$ ipython --no-banner

In [1]: import numpy as np

In [2]: from numpy import linalg as LA

In [3]: np.set_printoptions(suppress=True, linewidth=120)

In [4]: X = np.load("case1.npy")

In [5]: X
Out[5]: 
array([[6., 0., 0., 0., 5., 0., 5., 0.],
       [0., 6., 5., 5., 0., 5., 0., 5.],
       [0., 5., 6., 5., 0., 5., 0., 5.],
       [0., 5., 5., 6., 0., 5., 0., 5.],
       [5., 0., 0., 0., 6., 0., 5., 0.],
       [0., 5., 5., 5., 0., 6., 0., 5.],
       [5., 0., 0., 0., 5., 0., 6., 0.],
       [0., 5., 5., 5., 0., 5., 0., 6.]])

In [6]: x = np.array([0, 1, 0, 2, 2, 1, 0, 1])

In [7]: rhs = X @ x

In [8]: rhs
Out[8]: array([10., 26., 25., 27., 12., 26., 10., 26.])

In [9]: np.round(LA.solve(X, rhs), 2) + 0
Out[9]: array([0., 1., 0., 2., 2., 1., 0., 1.])

In [10]: U, s, VT = LA.svd(X)

In [11]: s.round(2)
Out[11]: array([26., 16.,  1.,  1.,  1.,  1.,  1.,  1.])

In [12]: A2 = U[:, :2] @ np.diag(s[:2]) @ VT[:2]

In [13]: round(float(LA.norm(X - A2) / LA.norm(X)), 2)
Out[13]: 0.08

In [14]: round(np.abs(X - A2).max(), 2)
Out[14]: np.float64(0.8)

In [15]: LA.matrix_rank(X, rtol=0.05)
Out[15]: np.int64(2)

In [16]: round(float(LA.norm(X - A2, 2)), 2), round(s[2], 2)
Out[16]: (1.0, np.float64(1.0))

In [17]: x = np.array([2, 0, 3, 2, 1, -1, 0, 3])

In [18]: rhs = X @ x

In [19]: beta, lr = np.zeros(8), 1 / LA.norm(X, 2) ** 2

In [20]: for i in range(200):
    ...:     beta -= lr * X.T @ (X @ beta - rhs)
    ...:     if i % 50 == 0: print(i, round(LA.norm(X @ beta - rhs), 2))
    ...: 
0 17.65
50 3.62
100 3.36
150 3.12

In [21]: beta.round(2)
Out[21]: array([1.26, 1.04, 1.81, 1.55, 1.  , 0.78, 0.74, 1.81])

In [22]: x = np.ones(8)

In [23]: for _ in range(3):
    ...:     x = X @ x
    ...:     x /= LA.norm(x)
    ...:     print(round(x @ X @ x, 2))
    ...: 
24.15
25.21
25.68

In [24]: x.round(2)
Out[24]: array([0.1 , 0.44, 0.44, 0.44, 0.1 , 0.44, 0.1 , 0.44])

In [25]: feats = np.load("a.npy")

In [26]: feats
Out[26]: 
array([[ 8.,  5.,  0.,  0.,  0.,  0.,  0.,  0.,  0.,  0.,  0.,  0.,  0.,  0.,  0.],
       [ 5., -3.,  5.,  0.,  0.,  0.,  0.,  0.,  0.,  0.,  0.,  0.,  0.,  0.,  0.],
       [ 0.,  5., -6.,  5.,  0.,  0.,  0.,  0.,  0.,  0.,  0.,  0.,  0.,  0.,  0.],
       [ 0.,  0.,  5., -3.,  5.,  0.,  0.,  0.,  0.,  0.,  0.,  0.,  0.,  0.,  0.],
       [ 0.,  0.,  0.,  5.,  6.,  5.,  0.,  0.,  0.,  0.,  0.,  0.,  0.,  0.,  0.],
       [ 0.,  0.,  0.,  0.,  5.,  5.,  5.,  0.,  0.,  0.,  0.,  0.,  0.,  0.,  0.],
       [ 0.,  0.,  0.,  0.,  0.,  5., -5.,  5.,  0.,  0.,  0.,  0.,  0.,  0.,  0.],
       [ 0.,  0.,  0.,  0.,  0.,  0.,  5.,  4.,  5.,  0.,  0.,  0.,  0.,  0.,  0.],
       [ 0.,  0.,  0.,  0.,  0.,  0.,  0.,  5., -7.,  5.,  0.,  0.,  0.,  0.,  0.],
       [ 0.,  0.,  0.,  0.,  0.,  0.,  0.,  0.,  5.,  9.,  5.,  0.,  0.,  0.,  0.],
       [ 0.,  0.,  0.,  0.,  0.,  0.,  0.,  0.,  0.,  5., -8.,  5.,  0.,  0.,  0.],
       [ 0.,  0.,  0.,  0.,  0.,  0.,  0.,  0.,  0.,  0.,  5.,  1.,  5.,  0.,  0.],
       [ 0.,  0.,  0.,  0.,  0.,  0.,  0.,  0.,  0.,  0.,  0.,  5., -9.,  5.,  0.],
       [ 0.,  0.,  0.,  0.,  0.,  0.,  0.,  0.,  0.,  0.,  0.,  0.,  5., -2.,  5.],
       [ 0.,  0.,  0.,  0.,  0.,  0.,  0.,  0.,  0.,  0.,  0.,  0.,  0.,  5., -7.]])

In [27]: np.round(LA.norm(feats), 2)
Out[27]: np.float64(35.34)

In [28]: feats.shape
Out[28]: (15, 15)

In [29]: np.abs(feats).max()
Out[29]: np.float64(9.0)

In [30]: np.unravel_index(np.abs(feats).argmax(), feats.shape)
Out[30]: (np.int64(9), np.int64(9))

In [31]: np.round(feats.mean(axis=0), 2)
Out[31]: array([ 0.87,  0.47,  0.27,  0.47,  1.07,  1.  ,  0.33,  0.93,  0.2 ,  1.27,  0.13,  0.73,  0.07,  0.53, -0.13])
